$ ipython --no-banner

In [1]: import numpy as np

In [2]: np.set_printoptions(suppress=True, linewidth=200)

In [3]: rd = lambda a: np.round(a, 2) + 0

In [4]: E = np.load("a.npy")

In [5]: E
Out[5]: 
array([[ 6,  8,  0,  3,  3],
       [ 4,  9,  7,  5,  7],
       [ 1,  8,  0,  3,  5],
       [ 1,  7,  9,  1,  0],
       [14, 26, 14, 13, 17]])

In [6]: other = np.array([[0, 1, 2], [1, 0, 2]])

In [7]: Z = np.kron(other, E)

In [8]: np.linalg.matrix_rank(Z)
Out[8]: np.int64(8)

In [9]: rd(np.linalg.norm(Z, 2)), rd(np.linalg.norm(other, 2) * np.linalg.norm(E, 2))
Out[9]: (np.float64(133.82), np.float64(133.82))

In [10]: vec = np.array([1, 9, 1, 0, 1])

In [11]: E @ (2 * vec)
Out[11]: array([162, 198, 156, 146, 558])

In [12]: J = np.load("x.npy")

In [13]: J
Out[13]: 
array([[6, 3, 6, 3, 6, 3],
       [9, 5, 9, 5, 9, 5],
       [8, 6, 8, 6, 8, 6],
       [6, 3, 6, 3, 6, 3],
       [9, 5, 9, 5, 9, 5],
       [8, 6, 8, 6, 8, 6]])

In [14]: Uu, sv, VT = np.linalg.svd(J)

In [15]: rd(sv)
Out[15]: array([38.7,  2.9,  0. ,  0. ,  0. ,  0. ])

In [16]: other = Uu[:, :2] @ np.diag(sv[:2]) @ VT[:2]

In [17]: rd(np.linalg.norm(J - other, 2)), rd(sv[2])
Out[17]: (np.float64(0.0), np.float64(0.0))

In [18]: rd(np.linalg.norm(J - other) / np.linalg.norm(J))
Out[18]: np.float64(0.0)

In [19]: np.linalg.matrix_rank(other)
Out[19]: np.int64(2)

In [20]: rd(other)
Out[20]: 
array([[6., 3., 6., 3., 6., 3.],
       [9., 5., 9., 5., 9., 5.],
       [8., 6., 8., 6., 8., 6.],
       [6., 3., 6., 3., 6., 3.],
       [9., 5., 9., 5., 9., 5.],
       [8., 6., 8., 6., 8., 6.]])

In [21]: other = J / np.linalg.norm(J, axis=1, keepdims=True)

In [22]: C2 = other @ other.T

In [23]: rd(np.linalg.norm(other, axis=1))
Out[23]: array([1., 1., 1., 1., 1., 1.])

In [24]: (np.abs(C2) > 0.9).astype(int)
Out[24]: 
array([[1, 1, 1, 1, 1, 1],
       [1, 1, 1, 1, 1, 1],
       [1, 1, 1, 1, 1, 1],
       [1, 1, 1, 1, 1, 1],
       [1, 1, 1, 1, 1, 1],
       [1, 1, 1, 1, 1, 1]])

In [25]: rd(C2)
Out[25]: 
array([[1.  , 1.  , 0.98, 1.  , 1.  , 0.98],
       [1.  , 1.  , 0.99, 1.  , 1.  , 0.99],
       [0.98, 0.99, 1.  , 0.98, 0.99, 1.  ],
       [1.  , 1.  , 0.98, 1.  , 1.  , 0.98],
       [1.  , 1.  , 0.99, 1.  , 1.  , 0.99],
       [0.98, 0.99, 1.  , 0.98, 0.99, 1.  ]])

In [26]: np.argwhere(np.triu(np.abs(C2) > 0.95, 1))
Out[26]: 
array([[0, 1],
       [0, 2],
       [0, 3],
       [0, 4],
       [0, 5],
       [1, 2],
       [1, 3],
       [1, 4],
       [1, 5],
       [2, 3],
       [2, 4],
       [2, 5],
       [3, 4],
       [3, 5],
       [4, 5]])

In [27]: Uu, sv, VT = np.linalg.svd(J)

In [28]: V = VT[:(sv > 1e-8).sum()]

In [29]: rng = np.random.default_rng(7895)

In [30]: vec = J[2] + 5 * J[3] + rng.integers(2) * np.eye(6)[4]

In [31]: vec
Out[31]: array([38., 21., 38., 21., 39., 21.])

In [32]: rd(np.diag(V.T @ V))
Out[32]: array([0.33, 0.33, 0.33, 0.33, 0.33, 0.33])

In [33]: np.allclose(V.T @ V @ vec, vec)
Out[33]: False

In [34]: proj = np.triu(np.array([[3, 3, 1, 2, -2],
    ...:     [2, -2, -1, -1, 3],
    ...:     [0, -1, -3, -1, -2],
    ...:     [1, -2, -2, -3, -3],
    ...:     [-1, -1, 0, -3, 2]]), 1) + np.eye(5)

In [35]: other = proj @ E @ np.linalg.inv(proj)

In [36]: np.trace(other), np.trace(E)
Out[36]: (np.float64(33.0), np.int64(33))

In [37]: rd(np.linalg.det(other))
Out[37]: np.float64(0.0)

In [38]: rd(np.poly(other))
Out[38]: array([   1.,  -33., -106.,  447.,  438.,    0.])

In [39]: other = J / np.sqrt((J ** 2).mean(axis=1, keepdims=True))

In [40]: np.linalg.matrix_rank(J - J.mean(axis=1, keepdims=True))
Out[40]: np.int64(1)

In [41]: rd(other[2])
Out[41]: array([1.13, 0.85, 1.13, 0.85, 1.13, 0.85])

In [42]: J - J.mean(axis=1, keepdims=True)
Out[42]: 
array([[ 1.5, -1.5,  1.5, -1.5,  1.5, -1.5],
       [ 2. , -2. ,  2. , -2. ,  2. , -2. ],
       [ 1. , -1. ,  1. , -1. ,  1. , -1. ],
       [ 1.5, -1.5,  1.5, -1.5,  1.5, -1.5],
       [ 2. , -2. ,  2. , -2. ,  2. , -2. ],
       [ 1. , -1. ,  1. , -1. ,  1. , -1. ]])

In [43]: rd(np.linalg.norm(other, axis=1))
Out[43]: array([2.45, 2.45, 2.45, 2.45, 2.45, 2.45])

In [44]: data = np.load("arr.npy")

In [45]: data
Out[45]: 
array([[ 0,  1,  0,  0],
       [ 3,  0,  0,  0],
       [ 0,  0, -3,  0],
       [ 0,  0,  0,  3]])

In [46]: other = np.array([[-1, -2], [1, 1]])

In [47]: Z = np.kron(other, data)

In [48]: rd(np.linalg.norm(Z, 2)), rd(np.linalg.norm(other, 2) * np.linalg.norm(data, 2))
Out[48]: (np.float64(7.85), np.float64(7.85))

In [49]: np.linalg.matrix_rank(Z)
Out[49]: np.int64(8)

In [50]: data.ravel(order="F")
Out[50]: array([ 0,  3,  0,  0,  1,  0,  0,  0,  0,  0, -3,  0,  0,  0,  0,  3])

In [51]: data.reshape(2, -1)
Out[51]: 
array([[ 0,  1,  0,  0,  3,  0,  0,  0],
       [ 0,  0, -3,  0,  0,  0,  0,  3]])

In [52]: T = data.reshape(4, 2, -1)

In [53]: np.einsum("ihd,ihd->ih", T, T)
Out[53]: 
array([[1, 0],
       [9, 0],
       [0, 9],
       [0, 9]])
